In [1]: import numpy as np

In [2]: import numpy.linalg as la

In [3]: np.set_printoptions(precision=2, suppress=True, linewidth=100)

In [4]: rd = lambda a: np.round(a, 2) + 0

In [5]: J = np.loadtxt("out15.csv", delimiter=",")

In [6]: print(J)
[[ 0.  2.  3.  1.  2.  3.  0.  5.  1.]
 [ 2.  4.  2.  0.  2.  1.  2.  2.  2.]
 [ 2.  2.  0.  3.  0.  5.  5.  2.  2.]
 [ 1.  4.  0.  1.  4.  0.  0.  1.  1.]
 [ 4.  3.  0.  0.  5.  3.  1.  3.  1.]
 [ 1.  1.  1.  5.  3.  0.  1.  3.  2.]
 [ 5.  0.  5.  1.  5.  4.  5.  0.  5.]
 [ 1.  4.  3.  0.  4.  2.  3.  5.  0.]
 [ 5.  5.  5.  5.  1.  1.  4.  5.  3.]
 [ 6. 14.  9.  1.  8.  6.  6. 11.  7.]]

In [7]: hat = J @ la.solve(J.T @ J, J.T)

In [8]: print(rd(hat))
[[ 0.91 -0.27  0.    0.    0.    0.    0.    0.    0.    0.09]
 [-0.27  0.18  0.    0.    0.    0.    0.    0.    0.    0.27]
 [ 0.    0.    1.    0.    0.    0.    0.    0.    0.    0.  ]
 [ 0.    0.    0.    1.    0.    0.    0.    0.    0.    0.  ]
 [ 0.    0.    0.    0.    1.    0.    0.    0.    0.    0.  ]
 [ 0.    0.    0.    0.    0.    1.    0.    0.    0.    0.  ]
 [ 0.    0.    0.    0.    0.    0.    1.    0.    0.    0.  ]
 [ 0.    0.    0.    0.    0.    0.    0.    1.    0.    0.  ]
 [ 0.    0.    0.    0.    0.    0.    0.    0.    1.    0.  ]
 [ 0.09  0.27  0.    0.    0.    0.    0.    0.    0.    0.91]]

In [9]: print(rd(np.trace(hat)))
9.0

In [10]: print(rd(np.diag(hat)))
[0.91 0.18 1.   1.   1.   1.   1.   1.   1.   0.91]

In [11]: O, V = la.qr(J[:, :4])[0], la.qr(J[:, 4:])[0]

In [12]: sigma = la.svd(O.T @ V, compute_uv=False)

In [13]: print((sigma > 0.9).sum())
1

In [14]: print(rd(sigma))
[1.   0.78 0.5  0.21]

In [15]: x = np.array([0, 3, 2, 3, 0, 2, 2, 2, 5])

In [16]: y = J @ x

In [17]: print(rd(la.pinv(J) @ J))
[[1. 0. 0. 0. 0. 0. 0. 0. 0.]
 [0. 1. 0. 0. 0. 0. 0. 0. 0.]
 [0. 0. 1. 0. 0. 0. 0. 0. 0.]
 [0. 0. 0. 1. 0. 0. 0. 0. 0.]
 [0. 0. 0. 0. 1. 0. 0. 0. 0.]
 [0. 0. 0. 0. 0. 1. 0. 0. 0.]
 [0. 0. 0. 0. 0. 0. 1. 0. 0.]
 [0. 0. 0. 0. 0. 0. 0. 1. 0.]
 [0. 0. 0. 0. 0. 0. 0. 0. 1.]]

In [18]: print(rd(la.lstsq(J, y)[0]))
[0. 3. 2. 3. 0. 2. 2. 2. 5.]

In [19]: rng = np.random.default_rng(87)

In [20]: y = y + 0.1 * rng.normal(size=10)

In [21]: print(rd(y))
[ 36.05  35.99  49.05  22.16  27.93  37.94  56.08  38.    75.16 143.9 ]

In [22]: c, *_ = la.lstsq(J, y)

In [23]: print(c.round())
[-0.  3.  2.  3.  0.  2.  2.  2.  5.]

In [24]: print(rd(la.norm(y - J @ c)))
0.03

In [25]: print([round(float(la.norm(la.solve(J.T @ J + lam * np.eye(9), J.T @ y))), 2) for lam in (0, 1, 10, 100)])
[7.66, 7.42, 6.62, 5.54]

In [26]: print(rd(c))
[0.   3.07 2.11 3.1  0.01 2.09 1.95 1.86 4.86]

In [27]: M2 = np.array([[-1, 0, -1],
    ...:     [1, 0, 2],
    ...:     [2, -2, 0],
    ...:     [-1, -1, 2],
    ...:     [2, -1, -2],
    ...:     [-1, 0, 0],
    ...:     [-2, 2, -2],
    ...:     [2, -2, -2],
    ...:     [2, -2, 1]])

In [28]: print(la.matrix_rank(J @ M2))
3

In [29]: print(la.matrix_rank(np.vstack([J, M2.T])))
9

In [30]: print(J @ M2)
[[ 20. -21.  -7.]
 [ 13. -10.  -4.]
 [-10.  -1.  -4.]
 [ 14.  -9.   0.]
 [ 12. -11. -15.]
 [ 11. -18.  -1.]
 [ 10. -16. -18.]
 [ 19. -14. -17.]
 [ 14. -24.  -2.]
 [ 59. -51. -19.]]

In [31]: print(np.einsum("ik,kj->ji", J, M2))
[[ 20.  13. -10.  14.  12.  11.  10.  19.  14.  59.]
 [-21. -10.  -1.  -9. -11. -18. -16. -14. -24. -51.]
 [ -7.  -4.  -4.   0. -15.  -1. -18. -17.  -2. -19.]]

In [32]: arr = np.load("case5.npy")

In [33]: print(arr)
[[ 5.6  -3.47  0.1   0.52 -1.72 -6.76 -1.67  5.04  8.14  2.89  3.29 -5.07 -5.22]
 [ 6.09 -2.15 -1.35 -0.24 -3.15 -4.67 -2.06  4.26  8.99  2.71  2.05 -3.48 -6.09]
 [-1.47  4.97 -0.7  -1.58  5.59 -3.47 -1.65  5.38 -3.56 -2.27 -1.04  4.49 -0.53]
 [ 7.15 -1.41 -0.99 -0.08 -2.46 -5.67 -0.04  8.22  6.67  1.87  4.52 -5.02 -5.42]
 [ 6.71 -3.47 -3.48 -1.09 -2.37 -4.94 -1.03  6.71  6.92  1.73  3.05 -3.39 -7.16]
 [-3.36  4.15  1.87 -0.79  5.06 -3.45  0.33  6.04 -5.98 -1.64 -2.48  4.92  0.57]
 [ 1.11  1.21 -1.62  1.76 -6.08 -3.14  2.76 -0.17 -1.01  0.21 -2.52  0.48 -3.07]
 [-2.02  3.56 -0.31  0.85  5.39 -3.69  0.71  6.22 -3.98 -2.01 -1.64  4.5   0.71]
 [ 0.77  2.34  1.66  2.16 -5.54 -2.24  2.76 -2.35  1.23 -1.83 -2.09  0.56 -0.8 ]
 [ 1.06  0.45  1.58  2.1  -6.67  0.36  2.55 -1.24  2.24  1.83 -1.96  1.47 -0.85]
 [ 7.2  -2.97 -2.43  0.4  -0.97 -4.39 -1.5   5.41  8.2   2.04  3.09 -3.47 -7.32]
 [ 1.52  3.1   0.15  4.45 -4.74 -2.13  4.59 -1.18 -0.86 -0.23 -0.72  0.8   0.8 ]
 [-2.25  3.82  1.33 -0.51  6.89 -4.22 -0.78  6.51 -4.23 -2.98 -2.96  7.83 -0.48]
 [ 6.82 -3.38 -1.38 -0.34 -2.19 -5.29 -2.53  5.75  8.02  4.69  2.17 -4.28 -7.66]
 [ 7.61 -0.72 -2.33 -1.42 -1.91 -5.86 -1.81  6.32  8.65  1.5   1.76 -5.52 -7.02]
 [ 5.53 -1.16 -1.06 -1.46 -2.05 -4.82 -1.32  5.93  6.83  1.87  2.04 -4.02 -7.42]
 [ 2.79  0.64 -1.42  1.78 -4.5  -1.72  2.73  0.55  1.07  1.56 -1.67  0.31  0.17]
 [-1.6   3.48  0.54 -0.53  5.3  -3.39 -3.51  4.22 -5.34 -2.2  -2.36  5.87 -0.01]
 [ 1.89  1.18 -1.12  1.53 -5.23 -2.13  1.72 -1.77 -0.14  1.15 -1.75  2.31 -1.43]
 [ 1.85  1.01 -1.22  1.38 -4.78 -1.2   2.55 -0.78 -0.5  -0.34 -3.8   2.11 -1.46]]

In [34]: M2 = np.c_[arr[:, :5] @ np.array([[2, 0, 1, 5, 3],
    ...:     [5, -2, 0, -4, -5],
    ...:     [1, -1, -5, 3, -3],
    ...:     [0, 3, -1, -2, 3],
    ...:     [4, 3, -1, 3, -2]]), np.array([1, 2, 2, 1, -2, -2, 0, 2, 2, -1, -1, 1, -2, -2, 2, 2, -1, 0, -1, 1])]

In [35]: print(rd(M2))
[[-12.93   3.24   6.3   35.98  38.85   1.  ]
 [-12.52  -4.52  16.23  26.03  38.65   2.  ]
 [ 43.57   2.79  -1.98  -9.4  -43.08   2.  ]
 [ -3.58  -3.81  14.64  31.2   36.15   1.  ]
 [-16.89   0.04  27.57  32.06  49.39  -2.  ]
 [ 36.14   2.64 -16.98 -11.03 -48.93  -2.  ]
 [-17.67 -13.76  13.53 -25.91  19.58   0.  ]
 [ 35.01  11.91  -6.71 -10.8  -31.16   2.  ]
 [ -7.26 -16.48  -4.15 -21.47   3.19   2.  ]
 [-20.73 -16.19  -2.27 -15.97  15.83  -1.  ]
 [ -6.76   6.66  19.92  36.88  46.88  -1.  ]
 [ -0.27  -7.22   1.06 -27.47  11.44   1.  ]
 [ 43.49  10.17 -15.28  -0.85 -45.15  -2.  ]
 [-13.4    0.55  16.25  37.59  44.86  -2.  ]
 [  1.65  -6.22  22.59  31.05  32.98   2.  ]
 [ -4.    -7.15  14.34  25.88  25.29   2.  ]
 [-10.64  -8.02  12.61  -9.93  23.77  -1.  ]
 [ 35.94   6.81  -9.07  -3.34 -36.01   0.  ]
 [-12.36 -12.34  11.19 -17.38  18.18  -1.  ]
 [-11.59 -11.    11.35 -15.55  17.86   1.  ]]

In [36]: print(rd(la.lstsq(arr, M2[:, 0])[0]))
[2. 5. 1. 0. 4. 0. 0. 0. 0. 0. 0. 0. 0.]

In [37]: print(rd(la.norm(la.qr(arr)[0].T @ M2, axis=0) ** 2 / ((M2 ** 2).sum(axis=0) + 1e-12)))
[1.   1.   1.   1.   1.   0.74]
